$ ipython --no-banner

In [1]: import numpy as np

In [2]: from numpy import linalg as LA

In [3]: np.set_printoptions(suppress=True, linewidth=200)

In [4]: rd = lambda a: np.round(a, 2) + 0

In [5]: A = np.loadtxt("run15.csv", delimiter=",")

In [6]: A
Out[6]: 
array([[ 0.3, -1. ],
       [ 0. , -0.7]])

In [7]: proj = np.triu(np.array([[2, 3], [0, 9]]), 1) + np.eye(2)

In [8]: M2 = proj @ A @ LA.inv(proj)

In [9]: rd(np.poly(M2))
Out[9]: array([ 1.  ,  0.4 , -0.21])

In [10]: LA.matrix_rank(M2)
Out[10]: np.int64(2)

In [11]: rd(np.trace(M2)), rd(np.trace(A))
Out[11]: (np.float64(-0.4), np.float64(-0.4))

In [12]: vec = np.array([1, -2])

In [13]: y = A @ vec

In [14]: b, lr = np.zeros(2), 1 / LA.norm(A, 2) ** 2

In [15]: for i in range(5):
    ...:     b -= lr * A.T @ (A @ b - y)
    ...:     if i % 1 == 0: print(i, round(LA.norm(A @ b - y), 2))
    ...: 
0 0.1
1 0.09
2 0.09
3 0.09
4 0.09

In [16]: rd(LA.cond(A))
Out[16]: np.float64(7.39)

In [17]: u = np.array([1, -5, 3])

In [18]: np.polyval(u, A[0])
Out[18]: array([1.59, 9.  ])

In [19]: M2 = A / np.sqrt((A ** 2).mean(axis=1, keepdims=True))

In [20]: LA.matrix_rank(M2) == LA.matrix_rank(A)
Out[20]: np.True_

In [21]: LA.matrix_rank(A - A.mean(axis=1, keepdims=True))
Out[21]: np.int64(1)

In [22]: J = np.load("layer11.npy")

In [23]: J
Out[23]: 
array([[28,  6,  2],
       [ 9, 38,  2],
       [ 2,  8, 29]])

In [24]: np.allclose(J, J.T)
Out[24]: False

In [25]: LA.matrix_power(J, 2)
Out[25]: 
array([[ 842,  412,  126],
       [ 598, 1514,  152],
       [ 186,  548,  861]])

In [26]: rd(LA.det(J))
Out[26]: np.float64(28858.0)

In [27]: w1 = np.array([[1, 1, 0, 1, 2], [0, 2, 0, 2, 2], [0, 2, 2, 0, 1]])

In [28]: b = np.array([4, 3, 1, 2, 1])

In [29]: H = np.maximum(J @ w1 + b, 0)

In [30]: LA.matrix_rank(H)
Out[30]: np.int64(3)

In [31]: (H > 0).astype(int)
Out[31]: 
array([[1, 1, 1, 1, 1],
       [1, 1, 1, 1, 1],
       [1, 1, 1, 1, 1]])

In [32]: H
Out[32]: 
array([[32, 47,  5, 42, 71],
       [13, 92,  5, 87, 97],
       [ 6, 79, 59, 20, 50]])

In [33]: (H > 0).mean(axis=0)
Out[33]: array([1., 1., 1., 1., 1.])

In [34]: basis = np.array([[9, -6], [5, 7], [1, -4], [-1, -7], [7, -9]])

In [35]: H @ basis
Out[35]: 
array([[ 983, -816],
       [1174, -936],
       [ 838, -309]])

In [36]: u = np.array([0, 2, 0])

In [37]: M2 = J + np.outer(u, np.eye(3)[2])

In [38]: rd(LA.det(M2) / LA.det(J)), rd(1 + LA.solve(J, u)[2])
Out[38]: (np.float64(0.99), np.float64(0.99))

In [39]: feats = np.load("mat.npy")

In [40]: feats
Out[40]: 
array([[0., 0., 3., 2.],
       [0., 0., 1., 3.],
       [3., 1., 0., 0.],
       [2., 3., 0., 0.]])

In [41]: w1 = np.array([[5, 4, 3, 0], [2, 2, 3, 2], [4, 3, 2, 4], [5, 4, 0, 0]])

In [42]: b = np.array([2, 3, -3, -3])

In [43]: H = np.maximum(feats @ w1 + b, 0)

In [44]: H
Out[44]: 
array([[24., 20.,  3.,  9.],
       [21., 18.,  0.,  1.],
       [19., 17.,  9.,  0.],
       [18., 17., 12.,  3.]])

In [45]: (H > 0).mean(axis=0)
Out[45]: array([1.  , 1.  , 0.75, 0.75])

In [46]: basis = np.array([[5, -4], [-2, 3], [-4, -4], [-3, 5]])

In [47]: w1 @ basis
Out[47]: 
array([[  5, -20],
       [-12,  -4],
       [ -6,   5],
       [ 17,  -8]])

In [48]: np.diff(feats, axis=0)
Out[48]: 
array([[ 0.,  0., -2.,  1.],
       [ 3.,  1., -1., -3.],
       [-1.,  2.,  0.,  0.]])

In [49]: np.unravel_index(np.abs(feats).argmax(), feats.shape)
Out[49]: (np.int64(0), np.int64(2))

In [50]: feats.sum(axis=0)
Out[50]: array([5., 4., 4., 5.])

In [51]: rd(LA.norm(feats))
Out[51]: np.float64(6.78)

In [52]: rng = np.random.default_rng(614355)

In [53]: z = rng.integers(0, 2, 4)

In [54]: X = np.array([[8, 0, 2, 9], [0, 7, 5, 2], [8, 8, 0, 0], [5, 7, 0, 5]]) * (z[:, None] == z)

In [55]: X
Out[55]: 
array([[8, 0, 0, 0],
       [0, 7, 5, 2],
       [0, 8, 0, 0],
       [0, 7, 0, 5]])

In [56]: ev, evecs = LA.eig(X)

In [57]: rd(np.sort(LA.eigvals(X.T)))
Out[57]: array([-4.16,  3.94,  8.  , 12.22])

In [58]: rd(np.prod(ev))
Out[58]: np.float64(-1600.0)

In [59]: rd(X @ evecs[:, 0] - ev[0] * evecs[:, 0])
Out[59]: array([0., 0., 0., 0.])
